$ python3 -q
>>> import numpy as np
>>> np.set_printoptions(suppress=True, linewidth=200)
>>> def rd(a):
...     return np.round(a, 2) + 0
... 
>>> W0 = np.load("case9.npy")
>>> print(W0)
[[-14.43  -1.81  -8.    -7.67]
 [-23.13   5.59 -14.9   -4.49]
 [  2.84   6.38   4.98   5.21]
 [-14.8  -11.8    3.94 -22.86]
 [  3.18  -0.87  10.38  -3.51]
 [  4.7  -13.95  17.21 -16.9 ]
 [  3.69 -17.8   12.77 -18.38]
 [ -9.16 -21.62   5.89 -27.64]
 [ -3.2   -2.59  -1.07  -3.48]
 [ -3.17  -9.04   3.31 -11.21]
 [ 13.6    6.9   12.6    9.73]
 [ -5.67   5.51   1.73  -0.31]
 [ 19.51  -3.79  18.91   2.  ]
 [ -1.8   -4.45   4.08  -6.79]
 [  7.83   3.97  11.26   3.59]
 [ -9.06   7.87  -4.72   2.62]
 [ 12.58   6.57  15.06   7.29]
 [ 14.4   12.79  13.67  14.6 ]
 [ -0.91  -9.13   3.1   -9.41]
 [  0.73  -1.01   4.94  -2.49]
 [-15.44  -5.5   -0.55 -15.67]
 [-14.75   7.74 -10.74   1.45]
 [  2.3    2.09  10.83  -2.02]
 [ 13.97  27.61   7.14  30.1 ]
 [ -7.39 -11.72   5.51 -17.91]]
>>> C = W0[[17, 20]].astype(float)
>>> for _ in range(4):
...     idx = np.linalg.norm(W0[:, None] - C, axis=-1).argmin(axis=1)
...     C = np.array([W0[idx == j].mean(axis=0) for j in range(2)])
... 
>>> print(idx)
[1 1 0 1 1 1 1 1 1 1 0 1 0 1 0 1 0 0 1 1 1 1 0 0 1]
>>> print(rd(C))
[[10.88  7.82 11.81  8.81]
 [-6.51 -4.98  1.93 -9.69]]
>>> rd(C[1] - C[0])
array([-17.39, -12.79,  -9.87, -18.5 ])
>>> K = np.load("a.npy")
>>> K
array([[-19, -11, -16, -19],
       [ 20,  12,  16,  20],
       [ -2,   2,  -8,  -2],
       [-13,  -6, -14, -13]])
>>> Uu, sv, vt = np.linalg.svd(K)
>>> np.argmax(sv[:-1] / (sv[1:] + 1e-6)) + 1
np.int64(2)
>>> print(rd(sv))
[53.76  7.41  0.    0.  ]
>>> Y = Uu[:, :2] @ np.diag(sv[:2]) @ vt[:2]
>>> rd(np.linalg.norm(K - Y, 2)), rd(sv[2])
(np.float64(0.0), np.float64(0.0))
>>> print(np.linalg.matrix_rank(Y))
2
>>> rd(np.linalg.norm(K - Y) / np.linalg.norm(K))
np.float64(0.0)
>>> np.linalg.matrix_rank(K, rtol=0.05)
np.int64(2)
>>> rd(np.abs(K - Y).max())
np.float64(0.0)
>>> W1 = np.array([[2, 3, 3, 3, 1], [2, 1, 0, 1, 2], [3, 3, 1, 0, 2], [2, 0, 3, 0, 0]])
>>> coef = np.array([6, -9, 2, 3, 1])
>>> hid = np.maximum(K @ W1 + coef, 0)
>>> print((hid > 0).mean(axis=0))
[0.25 0.25 0.25 0.25 0.25]
>>> C = np.array([[-3, 9, 4], [5, 3, 6], [1, 2, -8], [8, 5, -5], [-8, -4, -9]])
>>> print((hid @ C).round(6).argmax(axis=1))
[0 1 0 0]
>>> mat = np.load("m.npy")
>>> rd(mat)
array([[ 2.02,  2.18, -0.24, -0.21, -0.27],
       [-1.12,  2.11, -1.07, -1.17,  0.89],
       [-0.1 ,  2.57, -0.96, -1.03,  0.61],
       [ 2.27,  1.91, -0.08, -0.03, -0.42],
       [-2.38, -1.76, -0.01, -0.06,  0.49],
       [-0.99,  2.19, -1.07, -1.16,  0.86],
       [-2.41, -1.71, -0.03, -0.09,  0.51],
       [-1.07,  2.14, -1.07, -1.17,  0.88],
       [ 0.34,  2.66, -0.87, -0.92,  0.46],
       [-0.09,  2.58, -0.96, -1.03,  0.61],
       [-1.84,  1.48, -1.04, -1.15,  1.01],
       [-2.42, -1.68, -0.05, -0.11,  0.53],
       [ 1.21,  2.6 , -0.62, -0.63,  0.13],
       [ 1.98,  2.22, -0.27, -0.24, -0.24],
       [-0.06,  2.58, -0.96, -1.02,  0.6 ]])
>>> # looks like rank 2
>>> gram = mat.T @ mat
>>> np.allclose(gram, gram.T)
True
>>> print(np.linalg.matrix_rank(gram))
2
>>> rd(np.linalg.svd(mat, compute_uv=False) ** 2)
array([91.06, 43.94,  0.  ,  0.  ,  0.  ])
>>> (mat @ mat.T).shape
(15, 15)
>>> rd(np.linalg.eigvalsh(gram)[::-1])
array([91.06, 43.94,  0.  ,  0.  ,  0.  ])
>>> C = mat[[10, 12]].astype(float)
>>> for _ in range(5):
...     idx = np.linalg.norm(mat[:, None] - C, axis=-1).argmin(axis=1)
...     C = np.array([mat[idx == j].mean(axis=0) for j in range(2)])
... 
>>> idx
array([1, 0, 1, 1, 0, 0, 0, 0, 1, 1, 0, 0, 1, 1, 1])
>>> rd(C)
array([[-1.75,  0.4 , -0.62, -0.7 ,  0.74],
       [ 0.95,  2.41, -0.62, -0.64,  0.19]])
>>> rd(C[1] - C[0])
array([ 2.69,  2.02,  0.  ,  0.06, -0.55])
>>> print(np.abs(C[1] - C[0]).argmax())
0
>>> blk = np.stack([mat, -3 * mat, mat[::-1]])
>>> (blk @ mat.T).shape
(3, 15, 15)
>>> np.linalg.matrix_rank(blk)
array([2, 2, 2])
>>> np.linalg.matrix_rank(blk.reshape(3, -1))
np.int64(2)
>>> rd(np.einsum("bij,cij->bc", blk, blk))
array([[ 135.  , -405.  ,   35.71],
       [-405.  , 1215.  , -107.12],
       [  35.71, -107.12,  135.  ]])
>>> idx = mat[:, 0] > np.median(mat[:, 0])
>>> f = mat[idx].mean(axis=0) - mat[~idx].mean(axis=0)
>>> print(rd((((mat - mat.mean(axis=0)) @ f > 0) == idx).mean()))
0.93
>>> np.argsort(-np.abs(f).round(6), kind="stable")
array([0, 1, 4, 3, 2])
>>> print(((mat - mat.mean(axis=0)) @ f > 0).astype(int))
[1 0 1 1 0 0 0 0 1 1 0 0 1 1 1]
>>> np.abs(np.diag(np.linalg.qr(mat)[1])) > 1e-9
array([ True,  True, False, False, False])
>>> print(np.allclose(mat[:-1].T @ np.linalg.lstsq(mat[:-1].T, mat[-1])[0], mat[-1]))
True
>>> np.linalg.lstsq(mat[:-1].T, mat[-1])[2]
np.int32(2)
>>> print(rd(mat @ np.linalg.pinv(mat) @ mat))
[[ 2.02  2.18 -0.24 -0.21 -0.27]
 [-1.12  2.11 -1.07 -1.17  0.89]
 [-0.1   2.57 -0.96 -1.03  0.61]
 [ 2.27  1.91 -0.08 -0.03 -0.42]
 [-2.38 -1.76 -0.01 -0.06  0.49]
 [-0.99  2.19 -1.07 -1.16  0.86]
 [-2.41 -1.71 -0.03 -0.09  0.51]
 [-1.07  2.14 -1.07 -1.17  0.88]
 [ 0.34  2.66 -0.87 -0.92  0.46]
 [-0.09  2.58 -0.96 -1.03  0.61]
 [-1.84  1.48 -1.04 -1.15  1.01]
 [-2.42 -1.68 -0.05 -0.11  0.53]
 [ 1.21  2.6  -0.62 -0.63  0.13]
 [ 1.98  2.22 -0.27 -0.24 -0.24]
 [-0.06  2.58 -0.96 -1.02  0.6 ]]
>>> np.unique(mat.round(6), axis=0).shape
(15, 5)
>>> m1 = np.load("w.npy")
>>> rd(m1)
array([[0.33, 0.  , 0.  , 0.  , 0.33, 0.33],
       [0.  , 1.  , 0.  , 0.  , 0.  , 0.  ],
       [0.33, 0.  , 0.33, 0.  , 0.  , 0.33],
       [0.  , 0.5 , 0.  , 0.5 , 0.  , 0.  ],
       [0.  , 0.  , 0.  , 0.5 , 0.5 , 0.  ],
       [0.  , 0.  , 0.  , 0.33, 0.  , 0.67]])
>>> # rows sum to 1
>>> rng = np.random.default_rng(97857)
>>> idx = rng.permutation(6)
>>> idx
array([5, 2, 4, 0, 1, 3])
>>> Y = m1[idx][:, idx]
>>> np.allclose(Y, m1)
False
>>> rd(Y)
array([[0.67, 0.  , 0.  , 0.  , 0.  , 0.33],
       [0.33, 0.33, 0.  , 0.33, 0.  , 0.  ],
       [0.  , 0.  , 0.5 , 0.  , 0.  , 0.5 ],
       [0.33, 0.  , 0.33, 0.33, 0.  , 0.  ],
       [0.  , 0.  , 0.  , 0.  , 1.  , 0.  ],
       [0.  , 0.  , 0.  , 0.  , 0.5 , 0.5 ]])
>>> M = np.array([[0.3, 2.0, -0.4, 1.6, 0.8, -2.1],
...     [-0.9, 0.3, 1.5, -1.6, 0.8, -0.9],
...     [0.2, 0.5, -0.4, 1.3, 0.3, -2.2],
...     [0.0, 0.8, 0.6, 0.3, -2.2, 0.2]])
>>> M[1] = M[2] + 0.05 * rng.normal(size=6)
>>> rd(M)
array([[ 0.3 ,  2.  , -0.4 ,  1.6 ,  0.8 , -2.1 ],
       [ 0.24,  0.62, -0.47,  1.26,  0.3 , -2.22],
       [ 0.2 ,  0.5 , -0.4 ,  1.3 ,  0.3 , -2.2 ],
       [ 0.  ,  0.8 ,  0.6 ,  0.3 , -2.2 ,  0.2 ]])
>>> rd(np.linalg.norm(M, 2) / np.linalg.norm(M))
np.float64(0.88)
>>> print(np.linalg.cond(M) > 100)
False
>>> vec = np.array([-1, 3, -3, -3, -1, 3])
>>> np.sign((M @ vec).round(6))
array([-1., -1., -1.,  1.])
>>> print(rd(M * vec))
[[-0.3   6.    1.2  -4.8  -0.8  -6.3 ]
 [-0.24  1.87  1.4  -3.79 -0.3  -6.67]
 [-0.2   1.5   1.2  -3.9  -0.3  -6.6 ]
 [ 0.    2.4  -1.8  -0.9   2.2   0.6 ]]
>>> rd(np.einsum("ij,j->i", M, vec))
array([-5.  , -7.73, -8.3 ,  2.5 ])
>>> np.linalg.norm(M @ vec) <= np.linalg.norm(M, 2) * np.linalg.norm(vec) + 1e-9
np.True_
>>> rd(M @ (2 * vec))
array([-10.  , -15.47, -16.6 ,   5.  ])
>>> rd(M @ np.ones(6))
array([ 2.2 , -0.26, -0.3 , -0.3 ])
>>> print(rd(M @ np.eye(6)[0]))
[0.3  0.24 0.2  0.  ]
>>> Y = np.array([[-1, 1], [-3, -2]])
>>> C = np.array([[-2]])
>>> E = np.block([[Y, np.array([[-1], [-1]])], [np.zeros((1, 2)), C]])
>>> E
array([[-1.,  1., -1.],
       [-3., -2., -1.],
       [ 0.,  0., -2.]])
>>> Y = E / np.linalg.norm(E, axis=1, keepdims=True)
>>> gram = Y @ Y.T
>>> (np.abs(gram) > 0.9).astype(int)
array([[1, 0, 0],
       [0, 1, 0],
       [0, 0, 1]])
>>> rd(np.linalg.norm(Y, axis=1))
array([1., 1., 1.])
>>> (gram - 2 * np.eye(3)).round(6).argmax(axis=1)
array([2, 0, 0])
>>> feats = np.array([[2, 1, 2, 1], [1, 3, 1, 3], [2, 1, 2, 1], [1, 3, 1, 3]])
>>> # rows 0 and 2 are equal
>>> r = np.linalg.matrix_rank(feats)
>>> r
np.int64(2)
>>> null = np.linalg.svd(feats)[2][r:].T
>>> [int(np.linalg.matrix_rank(feats[:i])) for i in range(1, len(feats) + 1)]
[1, 2, 2, 2]
>>> np.allclose(feats @ null, 0)
True
>>> rd(null @ null.T)
array([[ 0.5,  0. , -0.5,  0. ],
       [ 0. ,  0.5,  0. , -0.5],
       [-0.5,  0. ,  0.5,  0. ],
       [ 0. , -0.5,  0. ,  0.5]])
>>> [int(np.linalg.matrix_rank(feats[:, :j + 1])) for j in range(4)]
[1, 2, 2, 2]
>>> np.linalg.matrix_rank(feats.T @ feats), np.linalg.matrix_rank(feats @ feats.T)
(np.int64(2), np.int64(2))
>>> print(null.shape)
(4, 2)
>>> [int(np.linalg.matrix_rank(np.delete(feats, i, axis=0))) for i in range(4)]
[2, 2, 2, 2]
>>> rd(feats @ null)
array([[0., 0.],
       [0., 0.],
       [0., 0.],
       [0., 0.]])
>>> A = np.load("test19.npy")
>>> A
array([[0, 0, 0, 0, 0, 1],
       [0, 0, 0, 0, 1, 0],
       [0, 1, 0, 0, 0, 0],
       [0, 0, 1, 0, 0, 0],
       [0, 0, 0, 1, 0, 0],
       [1, 0, 0, 0, 0, 0]])
>>> # columns are unit length and at right angles
>>> def softmax(z):
...     e = np.exp(z - z.max(axis=-1, keepdims=True))
...     return e / e.sum(axis=-1, keepdims=True)
... 
>>> rd(softmax(A[4]))
array([0.13, 0.13, 0.13, 0.35, 0.13, 0.13])
>>> softmax(A).sum(axis=1)
array([1., 1., 1., 1., 1., 1.])
>>> rd(softmax(10 * A[4]))
array([0., 0., 0., 1., 0., 0.])
>>> att = A @ A.T / np.sqrt(6)
>>> rd(softmax(att + np.triu(np.full(att.shape, -np.inf), 1)))
array([[1.  , 0.  , 0.  , 0.  , 0.  , 0.  ],
       [0.4 , 0.6 , 0.  , 0.  , 0.  , 0.  ],
       [0.29, 0.29, 0.43, 0.  , 0.  , 0.  ],
       [0.22, 0.22, 0.22, 0.33, 0.  , 0.  ],
       [0.18, 0.18, 0.18, 0.18, 0.27, 0.  ],
       [0.15, 0.15, 0.15, 0.15, 0.15, 0.23]])
>>> rd(softmax(att))
array([[0.23, 0.15, 0.15, 0.15, 0.15, 0.15],
       [0.15, 0.23, 0.15, 0.15, 0.15, 0.15],
       [0.15, 0.15, 0.23, 0.15, 0.15, 0.15],
       [0.15, 0.15, 0.15, 0.23, 0.15, 0.15],
       [0.15, 0.15, 0.15, 0.15, 0.23, 0.15],
       [0.15, 0.15, 0.15, 0.15, 0.15, 0.23]])
>>> softmax(att).round(6).argmax(axis=1)
array([0, 1, 2, 3, 4, 5])
